In [1]: import numpy as np

In [2]: from numpy import linalg as LA

In [3]: np.set_printoptions(precision=3, suppress=True, linewidth=160)

In [4]: mat = np.loadtxt("a.csv", delimiter=",")

In [5]: mat
Out[5]: 
array([[ 0.,  0.,  0.,  0.,  0.,  0., -2.,  0., -2.],
       [ 0.,  0.,  0.,  0.,  0.,  0., -2., -2., -2.],
       [ 0.,  0.,  0.,  0.,  0.,  0., -2., -2., -1.],
       [ 0.,  0.,  0.,  0.,  0.,  0., -2.,  1.,  0.],
       [ 0.,  0.,  0.,  0.,  0.,  0., -1.,  2., -2.],
       [ 0.,  0.,  0.,  0.,  0.,  0.,  0.,  0.,  1.],
       [-2., -2., -2., -2., -1.,  0.,  0.,  0.,  0.],
       [ 0., -2., -2.,  1.,  2.,  0.,  0.,  0.,  0.],
       [-2., -2., -1.,  0., -2.,  1.,  0.,  0.,  0.]])

In [6]: np.unique(mat.round(6), axis=0).shape
Out[6]: (9, 9)

In [7]: LA.lstsq(mat[:-1].T, mat[-1])[2]
Out[7]: np.int32(5)

In [8]: np.abs(np.diag(LA.qr(mat)[1])) > 1e-9
Out[8]: array([ True,  True,  True, False, False, False,  True,  True,  True])

In [9]: f = np.array([3, 0])

In [10]: np.polyval(f, mat[2])
Out[10]: array([ 0.,  0.,  0.,  0.,  0.,  0., -6., -6., -3.])

In [11]: np.correlate(mat[2], mat[1], "full")
Out[11]: array([ 0.,  0.,  0.,  0.,  0.,  0.,  4.,  8., 10.,  6.,  2.,  0.,  0.,  0.,  0.,  0.,  0.])

In [12]: np.array([np.convolve(row, f, "same") for row in mat])
Out[12]: 
array([[ 0.,  0.,  0.,  0.,  0.,  0., -6.,  0., -6.],
       [ 0.,  0.,  0.,  0.,  0.,  0., -6., -6., -6.],
       [ 0.,  0.,  0.,  0.,  0.,  0., -6., -6., -3.],
       [ 0.,  0.,  0.,  0.,  0.,  0., -6.,  3.,  0.],
       [ 0.,  0.,  0.,  0.,  0.,  0., -3.,  6., -6.],
       [ 0.,  0.,  0.,  0.,  0.,  0.,  0.,  0.,  3.],
       [-6., -6., -6., -6., -3.,  0.,  0.,  0.,  0.],
       [ 0., -6., -6.,  3.,  6.,  0.,  0.,  0.,  0.],
       [-6., -6., -3.,  0., -6.,  3.,  0.,  0.,  0.]])

In [13]: left, s, vt = LA.svd(mat)

In [14]: V = vt[:(s > 1e-8).sum()]

In [15]: rng = np.random.default_rng(46)

In [16]: x = mat[8] + 5 * mat[1] + rng.integers(2) * np.eye(9)[5]

In [17]: x
Out[17]: array([ -2.,  -2.,  -1.,   0.,  -2.,   2., -10., -10., -10.])

In [18]: round(float(LA.norm(x - V.T @ V @ x)), 3)
Out[18]: 0.904

In [19]: LA.matrix_rank(np.vstack([mat, x]))
Out[19]: np.int64(7)

In [20]: np.allclose(V.T @ V @ x, x)
Out[20]: False

In [21]: LA.cond(mat) > 100
Out[21]: np.True_

In [22]: np.argsort(-LA.norm(mat, axis=0).round(6), kind="stable")[:3]
Out[22]: array([6, 8, 7])

In [23]: LA.matrix_rank(mat, rtol=0.1)
Out[23]: np.int64(6)

In [24]: [round(float(LA.det(mat[:i, :i])), 2) + 0 for i in range(1, 10)]
Out[24]: [0.0, 0.0, 0.0, 0.0, 0.0, 0.0, 0.0, 0.0, 0.0]

In [25]: round(float(LA.eigvalsh(mat).min()), 3)
Out[25]: -5.365

In [26]: np.all(LA.eigvalsh(mat) > 0)
Out[26]: np.False_

In [27]: feats = np.loadtxt("arr.csv", delimiter=",")

In [28]: feats
Out[28]: 
array([[ 3.,  0.,  3.,  0.,  0.,  3.,  1.,  2.,  2.,  2.,  1.,  0., -9.,  0.],
       [ 2.,  2.,  0.,  1.,  2.,  0.,  0.,  0.,  0.,  1.,  3.,  1., -6.,  3.],
       [ 3.,  2.,  1.,  2.,  3.,  3.,  3.,  0.,  2.,  1.,  0.,  1., -9.,  1.],
       [ 2.,  2.,  0.,  1.,  2.,  2.,  1.,  1.,  1.,  3.,  3.,  0., -6.,  0.],
       [ 1.,  0.,  3.,  3.,  3.,  1.,  0.,  0.,  0.,  0.,  2.,  1., -3.,  0.],
       [ 1.,  3.,  1.,  0.,  3.,  0.,  2.,  0.,  2.,  0.,  2.,  2., -3.,  1.],
       [ 0.,  2.,  3.,  2.,  2.,  2.,  1.,  1.,  2.,  3.,  3.,  3.,  0.,  1.],
       [ 1.,  3.,  2.,  1.,  1.,  1.,  3.,  0.,  2.,  2.,  1.,  3., -3.,  0.],
       [ 3.,  2.,  1.,  1.,  2.,  2.,  0.,  1.,  2.,  0.,  2.,  2., -9.,  2.],
       [ 0.,  0.,  2.,  3.,  1.,  2.,  3.,  1.,  2.,  2.,  0.,  0.,  0.,  1.],
       [ 2.,  1.,  0.,  3.,  0.,  0.,  3.,  3.,  2.,  3.,  3.,  1., -6.,  3.]])

In [29]: np.abs(feats).max()
Out[29]: np.float64(9.0)

In [30]: feats[11]
Traceback (most recent call last):
  Cell In[30], line 1
    feats[11]
IndexError: index 11 is out of bounds for axis 0 with size 11


In [31]: feats.shape
Out[31]: (11, 14)

In [32]: np.count_nonzero(feats)
Out[32]: np.int64(115)

In [33]: round(float(LA.norm(feats)), 3)
Out[33]: 29.275

In [34]: np.unravel_index(np.abs(feats).argmax(), feats.shape)
Out[34]: (np.int64(0), np.int64(12))

In [35]: np.diff(feats, axis=0)
Out[35]: 
array([[-1.,  2., -3.,  1.,  2., -3., -1., -2., -2., -1.,  2.,  1.,  3.,  3.],
       [ 1.,  0.,  1.,  1.,  1.,  3.,  3.,  0.,  2.,  0., -3.,  0., -3., -2.],
       [-1.,  0., -1., -1., -1., -1., -2.,  1., -1.,  2.,  3., -1.,  3., -1.],
       [-1., -2.,  3.,  2.,  1., -1., -1., -1., -1., -3., -1.,  1.,  3.,  0.],
       [ 0.,  3., -2., -3.,  0., -1.,  2.,  0.,  2.,  0.,  0.,  1.,  0.,  1.],
       [-1., -1.,  2.,  2., -1.,  2., -1.,  1.,  0.,  3.,  1.,  1.,  3.,  0.],
       [ 1.,  1., -1., -1., -1., -1.,  2., -1.,  0., -1., -2.,  0., -3., -1.],
       [ 2., -1., -1.,  0.,  1.,  1., -3.,  1.,  0., -2.,  1., -1., -6.,  2.],
       [-3., -2.,  1.,  2., -1.,  0.,  3.,  0.,  0.,  2., -2., -2.,  9., -1.],
       [ 2.,  1., -2.,  0., -1., -2.,  0.,  2.,  0.,  1.,  3.,  1., -6.,  2.]])

In [36]: LA.rank(feats)
Traceback (most recent call last):
  Cell In[36], line 1
    LA.rank(feats)
AttributeError: module 'numpy.linalg' has no attribute 'rank'


In [37]: feats.sum(axis=0)
Out[37]: array([ 18.,  17.,  16.,  17.,  19.,  16.,  17.,   9.,  17.,  17.,  20.,  14., -54.,  12.])

In [38]: LA.matrix_rank(feats)
Out[38]: np.int64(11)
